$ python -q
>>> import numpy as np
>>> np.set_printoptions(suppress=True, linewidth=160)
>>> tidy = lambda a: np.round(a, 3) + 0
>>> W0 = np.cumsum(np.array([[2, 2, 1, -1, 0, -1, 0, 2],
...     [-1, -1, -1, -2, -1, -2, 2, -2],
...     [-2, 0, 1, 0, -2, 2, 2, -1],
...     [1, 1, 1, 1, 1, 2, 0, 0],
...     [0, 1, 0, 2, -2, 2, 0, -2],
...     [1, -1, 0, 2, 0, -2, 2, 0],
...     [0, -1, 0, -1, 2, -2, 0, -2],
...     [-1, -2, -1, -1, -2, 0, 1, -1],
...     [1, 2, 2, -1, 0, -1, 0, 2],
...     [-2, -1, 0, -2, -2, 0, 0, 1],
...     [0, -1, 1, 1, 2, -1, -2, -1],
...     [0, -2, 2, 1, -1, 2, 1, 2]]), axis=0)
>>> print(W0)
[[ 2  2  1 -1  0 -1  0  2]
 [ 1  1  0 -3 -1 -3  2  0]
 [-1  1  1 -3 -3 -1  4 -1]
 [ 0  2  2 -2 -2  1  4 -1]
 [ 0  3  2  0 -4  3  4 -3]
 [ 1  2  2  2 -4  1  6 -3]
 [ 1  1  2  1 -2 -1  6 -5]
 [ 0 -1  1  0 -4 -1  7 -6]
 [ 1  1  3 -1 -4 -2  7 -4]
 [-1  0  3 -3 -6 -2  7 -3]
 [-1 -1  4 -2 -4 -3  5 -4]
 [-1 -3  6 -1 -5 -1  6 -2]]
>>> Y = W0 / np.linalg.norm(W0, axis=1, keepdims=True)
>>> G = Y @ Y.T
>>> print(np.argwhere(np.triu(np.abs(G) > 0.95, 1)))
[]
>>> print((G - 2 * np.eye(12)).round(6).argmax(axis=1))
[ 1  2  9  2  5  6  7  6  6  2  9 10]
>>> print((np.abs(G) > 0.9).astype(int))
[[1 0 0 0 0 0 0 0 0 0 0 0]
 [0 1 0 0 0 0 0 0 0 0 0 0]
 [0 0 1 0 0 0 0 0 0 1 0 0]
 [0 0 0 1 0 0 0 0 0 0 0 0]
 [0 0 0 0 1 1 0 0 0 0 0 0]
 [0 0 0 0 1 1 1 0 0 0 0 0]
 [0 0 0 0 0 1 1 1 1 0 0 0]
 [0 0 0 0 0 0 1 1 1 0 0 0]
 [0 0 0 0 0 0 1 1 1 1 1 0]
 [0 0 1 0 0 0 0 0 1 1 1 0]
 [0 0 0 0 0 0 0 0 1 1 1 1]
 [0 0 0 0 0 0 0 0 0 0 1 1]]
>>> print(tidy(np.linalg.norm(Y, axis=1)))
[1. 1. 1. 1. 1. 1. 1. 1. 1. 1. 1. 1.]
>>> print(tidy(G[9]))
[0.    0.629 0.947 0.84  0.711 0.769 0.79  0.87  0.939 1.    0.946 0.887]
>>> rng = np.random.default_rng(72666)
>>> mat = (rng.random((7, 7)) < 0.3) + np.eye(7)
>>> mat /= mat.sum(axis=1, keepdims=True)
>>> print(tidy(mat))
[[0.333 0.    0.333 0.    0.333 0.    0.   ]
 [0.    1.    0.    0.    0.    0.    0.   ]
 [0.    0.    0.333 0.    0.    0.333 0.333]
 [0.    0.2   0.    0.4   0.    0.2   0.2  ]
 [0.    0.    0.    0.5   0.5   0.    0.   ]
 [0.    0.    0.    0.    0.5   0.5   0.   ]
 [0.333 0.    0.    0.    0.    0.333 0.333]]
>>> t3 = np.stack([mat, 5 * mat, mat[::-1]])
>>> print(tidy(np.einsum("bij,cij->bc", t3, t3)))
[[ 3.28  16.4    0.502]
 [16.4   82.     2.511]
 [ 0.502  2.511  3.28 ]]
>>> print((t3 @ mat.T).shape)
(3, 7, 7)
>>> M = np.load("x.npy")
>>> print(tidy(M))
[[ 1.741  0.667  7.165  2.024 -5.914  2.473]
 [-2.267 -1.107 -7.395 -1.284  5.871 -1.682]
 [-3.891 -3.309 -1.261  5.782 -0.727  6.194]
 [-0.476 -1.065  5.205  4.451 -5.155  5.016]
 [ 1.128  1.541 -4.357 -4.975  4.674 -5.547]
 [-3.948 -3.337 -1.451  5.747 -0.576  6.149]
 [ 3.038  2.828 -0.994 -5.897  2.438 -6.408]
 [-4.498 -3.362 -5.22   4.056  2.715  4.171]
 [-3.918 -2.62  -7.04   1.79   4.722  1.652]
 [-3.789 -2.489 -7.172  1.477  4.911  1.308]
 [ 3.104  2.868 -0.846 -5.906  2.33  -6.412]
 [ 3.944  2.647  7.008 -1.856 -4.68  -1.725]
 [-2.747 -1.521 -7.498 -0.535  5.733 -0.877]
 [ 4.404  3.492  3.478 -5.111 -1.116 -5.38 ]
 [ 3.664  2.366  7.272 -1.194 -5.066 -0.999]
 [-4.448 -3.49  -3.813  4.952  1.411  5.195]
 [-0.442  0.37  -6.192 -3.569  5.635 -4.103]
 [-2.685 -2.606  1.742  5.815 -2.971  6.35 ]
 [-0.236  0.529 -5.991 -3.782  5.547 -4.324]
 [-0.686 -1.22   4.946  4.63  -5.013  5.198]]
>>> W2 = M[[0, 17]].astype(float)
>>> for _ in range(4):
...     z = np.linalg.norm(M[:, None] - W2, axis=-1).argmin(axis=1)
...     W2 = np.array([M[z == j].mean(axis=0) for j in range(2)])
... 
>>> print(z)
[0 1 1 0 0 1 0 1 1 1 0 0 1 0 0 1 1 1 1 0]
>>> print(np.abs(W2[1] - W2[0]).argmax())
2
>>> print(np.bincount(z))
[ 9 11]
>>> Y = W0 + rng.integers(-2, 3, (12, 1)) @ rng.integers(-2, 3, (1, 8))
>>> print(Y)
[[ 2  2  1 -1  0 -1  0  2]
 [-1  1  0 -3  0 -4  4  2]
 [-5  1  1 -3 -1 -3  8  3]
 [ 0  2  2 -2 -2  1  4 -1]
 [ 2  3  2  0 -5  4  2 -5]
 [-1  2  2  2 -3  0  8 -1]
 [-1  1  2  1 -1 -2  8 -3]
 [ 0 -1  1  0 -4 -1  7 -6]
 [ 5  1  3 -1 -6  0  3 -8]
 [-3  0  3 -3 -5 -3  9 -1]
 [ 3 -1  4 -2 -6 -1  1 -8]
 [-1 -3  6 -1 -5 -1  6 -2]]
>>> print(np.abs(Y - W0).sum(axis=1))
[ 0  8 16  0  8  8  8  0 16  8 16  0]
>>> print(np.linalg.matrix_rank(Y - W0, tol=1e-8))
1
>>> print(Y - W0)
[[ 0  0  0  0  0  0  0  0]
 [-2  0  0  0  1 -1  2  2]
 [-4  0  0  0  2 -2  4  4]
 [ 0  0  0  0  0  0  0  0]
 [ 2  0  0  0 -1  1 -2 -2]
 [-2  0  0  0  1 -1  2  2]
 [-2  0  0  0  1 -1  2  2]
 [ 0  0  0  0  0  0  0  0]
 [ 4  0  0  0 -2  2 -4 -4]
 [-2  0  0  0  1 -1  2  2]
 [ 4  0  0  0 -2  2 -4 -4]
 [ 0  0  0  0  0  0  0  0]]
>>> G = np.cov(M, rowvar=False)
>>> print(tidy(np.polyfit(M[:, 0], M[:, 4], 1)))
[-0.5    0.413]
>>> print(tidy(np.median(M, axis=0)))
[-0.581 -1.086 -1.356  0.471  1.871  0.215]
>>> K = np.loadtxt("data.csv", delimiter=",")
>>> print(tidy(K))
[[ 0.901  0.104 -0.045 -0.023  0.203 -0.172 -0.069]
 [ 0.104  0.89   0.048  0.024 -0.214  0.182  0.072]
 [-0.045  0.048  0.979 -0.011  0.093 -0.079 -0.031]
 [-0.023  0.024 -0.011  0.995  0.048 -0.04  -0.016]
 [ 0.203 -0.214  0.093  0.048  0.583  0.354  0.141]
 [-0.172  0.182 -0.079 -0.04   0.354  0.699 -0.12 ]
 [-0.069  0.072 -0.031 -0.016  0.141 -0.12   0.952]]
>>> rank = np.linalg.matrix_rank(K)
>>> print(rank)
6
>>> ns = np.linalg.svd(K)[2][rank:].T
>>> print([int(np.linalg.matrix_rank(K[:, :j + 1])) for j in range(7)])
[1, 2, 3, 4, 5, 6, 6]
>>> print(tidy(K @ ns))
[[0.]
 [0.]
 [0.]
 [0.]
 [0.]
 [0.]
 [0.]]
>>> print([int(np.linalg.matrix_rank(K[:i])) for i in range(1, len(K) + 1)])
[1, 2, 3, 4, 5, 6, 6]
>>> print(np.linalg.matrix_rank(K.T @ K), np.linalg.matrix_rank(K @ K.T))
6 6
>>> print(np.allclose(K @ ns, 0))
True
>>> print(tidy(ns @ ns.T))
[[ 0.099 -0.104  0.045  0.023 -0.203  0.172  0.069]
 [-0.104  0.11  -0.048 -0.024  0.214 -0.182 -0.072]
 [ 0.045 -0.048  0.021  0.011 -0.093  0.079  0.031]
 [ 0.023 -0.024  0.011  0.005 -0.048  0.04   0.016]
 [-0.203  0.214 -0.093 -0.048  0.417 -0.354 -0.141]
 [ 0.172 -0.182  0.079  0.04  -0.354  0.301  0.12 ]
 [ 0.069 -0.072  0.031  0.016 -0.141  0.12   0.048]]
